$ ipython --no-banner

In [1]: import numpy as np

In [2]: np.set_printoptions(precision=2, suppress=True, linewidth=100)

In [3]: rng = np.random.default_rng(276713)

In [4]: theta = np.sort(rng.uniform(-2, 2, 29))

In [5]: feats = np.c_[theta, theta ** 2, theta ** 3] @ np.array([[1, 1, 5], [3, -1, -1], [-3, 3, 4]])

In [6]: feats
Out[6]: 
array([[ 31.91, -28.18, -43.47],
       [ 31.25, -27.6 , -42.66],
       [ 26.56, -23.53, -36.97],
       [ 23.36, -20.76, -33.06],
       [ 18.13, -16.25, -26.66],
       [ 14.41, -13.04, -22.05],
       [ 13.74, -12.47, -21.21],
       [ 11.77, -10.78, -18.75],
       [  6.28,  -6.1 , -11.72],
       [  3.31,  -3.54,  -7.64],
       [  2.91,  -3.19,  -7.06],
       [  0.86,  -1.35,  -3.72],
       [ -0.04,  -0.31,  -1.23],
       [ -0.07,  -0.2 ,  -0.83],
       [ -0.02,  -0.02,  -0.09],
       [  0.11,   0.08,   0.44],
       [  0.32,   0.19,   1.04],
       [  0.39,   0.23,   1.25],
       [  0.74,   0.48,   2.27],
       [  1.18,   1.79,   5.6 ],
       [  0.51,   4.51,  10.72],
       [  0.42,   4.74,  11.13],
       [ -2.48,  10.44,  20.43],
       [ -3.48,  12.11,  23.04],
       [ -4.03,  13.01,  24.43],
       [ -4.76,  14.17,  26.21],
       [ -8.06,  19.18,  33.8 ],
       [ -8.17,  19.35,  34.04],
       [ -8.99,  20.54,  35.83]])

In [7]: cen = feats - feats.mean(axis=0)

In [8]: V = np.linalg.svd(cen)[2][:2]

In [9]: B = cen - cen @ V.T @ V

In [10]: (cen @ V.T).std(axis=0)
Out[10]: array([28.08,  3.39])

In [11]: np.diag(V.T @ V)
Out[11]: array([0.96, 0.22, 0.82])

In [12]: round(float(np.linalg.norm(B) / np.linalg.norm(cen)), 2)
Out[12]: 0.02
